% ipython --no-banner

In [1]: import numpy as np

In [2]: from numpy import linalg as LA

In [3]: np.set_printoptions(suppress=True, linewidth=100)

In [4]: def rnd(a):
   ...:     return np.round(a, 3) + 0
   ...: 

In [5]: Y = np.array([[3, 3, -1], [1, 0, 4], [0, 1, -1]])

In [6]: X = np.triu(Y, 1)

In [7]: print(X)
[[ 0  3 -1]
 [ 0  0  4]
 [ 0  0  0]]

In [8]: print(rnd(np.trace(LA.pinv(X) @ X)))
2.0

In [9]: print(LA.lstsq(X[:-1].T, X[-1])[2])
2

In [10]: print(np.allclose(X[:-1].T @ LA.lstsq(X[:-1].T, X[-1])[0], X[-1]))
True

In [11]: print(np.unique(X.round(6), axis=0).shape)
(3, 3)

In [12]: U, sigma, vt = LA.svd(X)

In [13]: vecs = vt[:(sigma > 1e-8).sum()]

In [14]: rng = np.random.default_rng(88528)

In [15]: x = X[2] + 5 * X[1] + rng.integers(2) * np.eye(3)[0]

In [16]: print(x)
[ 0.  0. 20.]

In [17]: print(rnd(vecs.T @ vecs))
[[0. 0. 0.]
 [0. 1. 0.]
 [0. 0. 1.]]

In [18]: K = np.minimum.outer(np.arange(1, 4), np.arange(1, 4)) * -1

In [19]: print(K)
[[-1 -1 -1]
 [-1 -2 -2]
 [-1 -2 -3]]

In [20]: ang = np.radians(72)

In [21]: R = np.eye(3)

In [22]: R[2, 2] = R[0, 0] = np.cos(ang)

In [23]: R[2, 0], R[0, 2] = -np.sin(ang), np.sin(ang)

In [24]: print(rnd(R))
[[ 0.309  0.     0.951]
 [ 0.     1.     0.   ]
 [-0.951  0.     0.309]]

In [25]: Y = K @ R.T

In [26]: print(rnd(LA.det(R)), rnd(np.trace(R)))
1.0 1.618

In [27]: print(rnd(LA.svd(K, compute_uv=False)), rnd(LA.svd(Y, compute_uv=False)))
[5.049 0.643 0.308] [5.049 0.643 0.308]

In [28]: print(rnd(np.abs(Y - K).max(axis=0)))
[2.162 0.    3.024]

In [29]: E = np.loadtxt("x.csv", delimiter=",")

In [30]: print(E)
[[ 4.  4.  4.  4.]
 [ 4.  8.  8.  8.]
 [ 4.  8. 12. 12.]
 [ 4.  8. 12. 16.]]

In [31]: x = np.array([-2, -2, -2, 3])

In [32]: y = E @ x

In [33]: c, lr = np.zeros(4), 1 / LA.norm(E, 2) ** 2

In [34]: for i in range(6):
    ...:     c -= lr * E.T @ (E @ c - y)
    ...:     if i % 2 == 0: print(i, round(LA.norm(E @ c - y), 3))
    ...: 
0 16.232
2 15.778
4 15.337

In [35]: print(rnd(LA.cond(E)))
29.284

In [36]: print(rnd(c))
[-0.298 -0.409 -0.308 -0.118]

In [37]: W = np.array([[2, 2, 0], [1, 2, 3], [0, 0, 1], [1, 3, 3]])

In [38]: c = np.array([3, -2, -2])

In [39]: hid = np.maximum(E @ W + c, 0)

In [40]: print((hid > 0).astype(int))
[[1 1 1]
 [1 1 1]
 [1 1 1]
 [1 1 1]]

In [41]: print(LA.matrix_rank(hid))
3

In [42]: cent = np.array([[1, 1, 2], [2, 1, 1], [1, 0, 0]])

In [43]: print(hid @ cent)
[[ 97.  45.  64.]
 [173.  73. 100.]
 [217.  89. 120.]
 [257. 105. 140.]]

In [44]: z = rng.permutation(4)

In [45]: Y = E[:, z] * rng.choice([-1, 1], 4)

In [46]: print(Y)
[[ -4.  -4.  -4.  -4.]
 [ -8.  -8.  -8.  -4.]
 [-12. -12.  -8.  -4.]
 [-12. -16.  -8.  -4.]]

In [47]: U, _, vt = LA.svd(E.T @ Y)

In [48]: print(rnd(U @ vt))
[[ 0.  0.  0. -1.]
 [ 0.  0. -1.  0.]
 [-1.  0.  0.  0.]
 [ 0. -1.  0.  0.]]

In [49]: print(z)
[2 3 1 0]

In [50]: print(rnd(LA.lstsq(E, Y)[0]))
[[ 0.  0.  0. -1.]
 [ 0.  0. -1.  0.]
 [-1.  0.  0.  0.]
 [ 0. -1.  0.  0.]]

In [51]: x = np.array([5, -3, 1, -3])

In [52]: y = E @ x

In [53]: print(y)
[  0. -20. -28. -40.]

In [54]: print(rnd(LA.solve(E, y)))
[ 5. -3.  1. -3.]

In [55]: print(rnd(LA.solve(E.T, E[2])))
[0. 0. 1. 0.]

In [56]: print(rnd(LA.solve(E, y + E[:, 1])))
[ 5. -2.  1. -3.]

In [57]: O = E.astype(float).copy()

In [58]: for j in range(4):
    ...:     O[:, j] -= O[:, :j] @ (O[:, :j].T @ O[:, j])
    ...:     O[:, j] /= LA.norm(O[:, j])
    ...: 

In [59]: print(rnd(O))
[[ 0.5   -0.866  0.     0.   ]
 [ 0.5    0.289 -0.816  0.   ]
 [ 0.5    0.289  0.408 -0.707]
 [ 0.5    0.289  0.408  0.707]]

In [60]: print(rnd(O.T @ E))
[[ 8.    14.    18.    20.   ]
 [ 0.     3.464  5.774  6.928]
 [ 0.     0.     3.266  4.899]
 [ 0.     0.     0.     2.828]]

In [61]: mat = np.array([[-0.4, -0.1, -1.3], [-0.3, -0.5, 0.5], [-1.4, -0.3, -0.8]])

In [62]: print(mat)
[[-0.4 -0.1 -1.3]
 [-0.3 -0.5  0.5]
 [-1.4 -0.3 -0.8]]

In [63]: print(rnd(LA.norm(mat) ** 2 / LA.norm(mat, 2) ** 2))
1.296

In [64]: print(rnd(LA.norm(mat, 2)))
1.991

In [65]: print(rnd(LA.norm(mat[1], 1)), rnd(LA.norm(mat[1], np.inf)))
1.3 0.5

In [66]: print(rnd(LA.norm(mat, axis=0)))
[1.487 0.592 1.606]

In [67]: O, vecs = LA.qr(mat[:, :1])[0], LA.qr(mat[:, 1:])[0]

In [68]: sigma = LA.svd(O.T @ vecs, compute_uv=False)

In [69]: print(rnd(sigma))
[0.879]

In [70]: print(rnd(np.degrees(np.arccos(sigma.clip(0, 1)))))
[28.422]

In [71]: P = np.triu(np.array([[3, 2, 1], [0, 0, 1], [2, 3, 1]]), 1) + np.eye(3)

In [72]: Y = P @ mat @ LA.inv(P)

In [73]: print(rnd(np.poly(Y)))
[ 1.     1.7   -0.78  -0.667]

In [74]: print(rnd(P @ mat - mat @ P))
[[-2.  -0.5  0.7]
 [-1.4  0.3  0. ]
 [ 0.   2.8  1.7]]

In [75]: print(rnd(Y))
[[-2.4  3.4 -2.1]
 [-1.7  2.6 -1.2]
 [-1.4  2.5 -1.9]]

In [76]: O, _ = LA.qr(np.array([[-0.7, 0.2, -1.1], [0.7, -0.3, -0.7], [0.6, -0.7, 1.0]]))

In [77]: data = O[:, :3]

In [78]: print(rnd(data))
[[-0.605  0.48   0.636]
 [ 0.605 -0.243  0.759]
 [ 0.518  0.843 -0.144]]

In [79]: O, vecs = LA.qr(data[:, :2])[0], LA.qr(data[:, 2:])[0]

In [80]: sigma = LA.svd(O.T @ vecs, compute_uv=False)

In [81]: print(np.degrees(np.arccos(sigma.clip(0, 1))))
[90.]

In [82]: print((sigma > 0.9).sum())
0

In [83]: x = np.array([-1, 1, 0])

In [84]: y = data @ x

In [85]: print(rnd(y))
[ 1.085 -0.847  0.325]

In [86]: print(rnd(LA.solve(data.T, data[0])))
[1. 0. 0.]

In [87]: print(rnd(LA.solve(data, y)))
[-1.  1.  0.]

In [88]: print(rnd(LA.solve(data, y + data[:, 1])))
[-1.  2.  0.]

In [89]: m1 = np.array([[67.0, 56.0, 56.0, 8.0],
    ...:     [56.0, 52.0, 49.0, 7.0],
    ...:     [56.0, 49.0, 52.0, 7.0],
    ...:     [8.0, 7.0, 7.0, 4.0]])

In [90]: # symmetric

In [91]: x = np.ones(4)

In [92]: for _ in range(7):
    ...:     x = m1 @ x
    ...:     x /= LA.norm(x)
    ...:     print(round(x @ m1 @ x, 3))
    ...: 
165.988
166.0
166.0
166.0
166.0
166.0
166.0

In [93]: print(rnd(x))
[0.627 0.548 0.548 0.078]

In [94]: M = np.load("a.npy")

In [95]: print(M)
[[-3.  3.  3.  0.]
 [ 1.  2. -2.  3.]
 [-2.  0.  3.  2.]
 [ 0.  0.  0.  2.]]

In [96]: w, vecs = LA.eig(M)

In [97]: print(rnd(np.sort(LA.eigvals(LA.inv(M)))))
[-0.519  0.288  0.5    2.232]

In [98]: print(rnd(np.prod(w)))
-6.0

In [99]: print(rnd(w))
[-1.925  3.477  0.448  2.   ]

In [100]: z = rng.permutation(4)

In [101]: Y = M[:, z] * rng.choice([-1, 1], 4)

In [102]: print(Y)
[[-3. -3.  3. -0.]
 [ 2. -2. -1. -3.]
 [-3. -0.  2. -2.]
 [-0. -0. -0. -2.]]

In [103]: U, _, vt = LA.svd(M.T @ Y)

In [104]: print(rnd(LA.lstsq(M, Y)[0]))
[[ 0.  0. -1.  0.]
 [ 0. -1.  0.  0.]
 [-1.  0.  0.  0.]
 [ 0.  0.  0. -1.]]

In [105]: print(z)
[2 1 0 3]

In [106]: print(rnd(np.abs(LA.eigvals(M)).max()))
3.477

In [107]: print(rnd(np.sort(np.abs(LA.eigvals(M)))))
[0.448 1.925 2.    3.477]

In [108]: print((M + M.T) / 2)
[[-3.   2.   0.5  0. ]
 [ 2.   2.  -1.   1.5]
 [ 0.5 -1.   3.   1. ]
 [ 0.   1.5  1.   2. ]]

In [109]: LA.determinant(M)
Traceback (most recent call last):
  Cell In[109], line 1
    LA.determinant(M)
AttributeError: module 'numpy.linalg' has no attribute 'determinant'


In [110]: print(np.trace(M))
4.0

In [111]: ang = rng.uniform(0, 2 * np.pi, 21)

In [112]: O, _ = LA.qr(np.array([[0.5, -0.6], [0.7, 2.3], [0.9, 0.0]]))

In [113]: F = 10 * np.c_[np.cos(ang), np.sin(ang)] @ O.T

In [114]: print(rnd(F))
[[-3.424  9.303 -1.315]
 [-3.022  9.506 -0.714]
 [ 5.929 -5.426  5.951]
 [ 4.807  4.103  7.75 ]
 [ 0.402 -9.6   -2.771]
 [ 5.372 -7.025  4.667]
 [-3.091 -6.968 -6.473]
 [ 4.572 -8.309  3.17 ]
 [ 6.248 -2.021  7.542]
 [ 5.184 -7.397  4.291]
 [ 6.118 -0.504  7.894]
 [ 6.117 -4.467  6.529]
 [-5.911 -0.703 -8.035]
 [-3.393 -6.569 -6.733]
 [ 5.558 -6.597  5.059]
 [-6.182  1.046 -7.791]
 [ 5.963 -5.281  6.046]
 [-4.412  8.494 -2.896]
 [ 4.504  4.736  7.568]
 [-0.1    9.496  3.135]
 [-5.091  7.561 -4.112]]

In [115]: U, sigma, vt = LA.svd(F)

In [116]: print(np.argmax(sigma[:-1] / (sigma[1:] + 1e-6)) + 1)
2

In [117]: print(rnd(sigma))
[36.629 27.538  0.   ]

In [118]: Y = U[:, :2] @ np.diag(sigma[:2]) @ vt[:2]

In [119]: print(rnd(np.abs(F - Y).max()))
0.0

In [120]: print(rnd(LA.norm(F - Y, 2)), rnd(sigma[2]))
0.0 0.0

In [121]: z = rng.permutation(3)

In [122]: print(z)
[2 0 1]

In [123]: Y = K[z][:, z]

In [124]: print(np.trace(Y))
-6

In [125]: print(Y)
[[-3 -1 -2]
 [-1 -1 -1]
 [-2 -1 -2]]

In [126]: print(rnd(LA.det(Y)), rnd(LA.det(K[z])))
-1.0 -1.0

In [127]: w, vecs = LA.eigh(Y)

In [128]: print(rnd(LA.eigvalsh(Y @ Y)))
[ 0.095  0.414 25.492]

In [129]: print(rnd(vecs.T @ vecs))
[[1. 0. 0.]
 [0. 1. 0.]
 [0. 0. 1.]]

In [130]: print(rnd(vecs @ np.diag(w) @ vecs.T))
[[-3. -1. -2.]
 [-1. -1. -1.]
 [-2. -1. -2.]]

In [131]: print(rnd(LA.svd(Y, compute_uv=False)))
[5.049 0.643 0.308]

In [132]: print(rnd(vecs.T @ Y @ vecs))
[[-5.049  0.     0.   ]
 [ 0.    -0.643  0.   ]
 [ 0.     0.    -0.308]]

In [133]: print(np.unique(w.round(6) + 0, return_counts=True)[1])
[1 1 1]
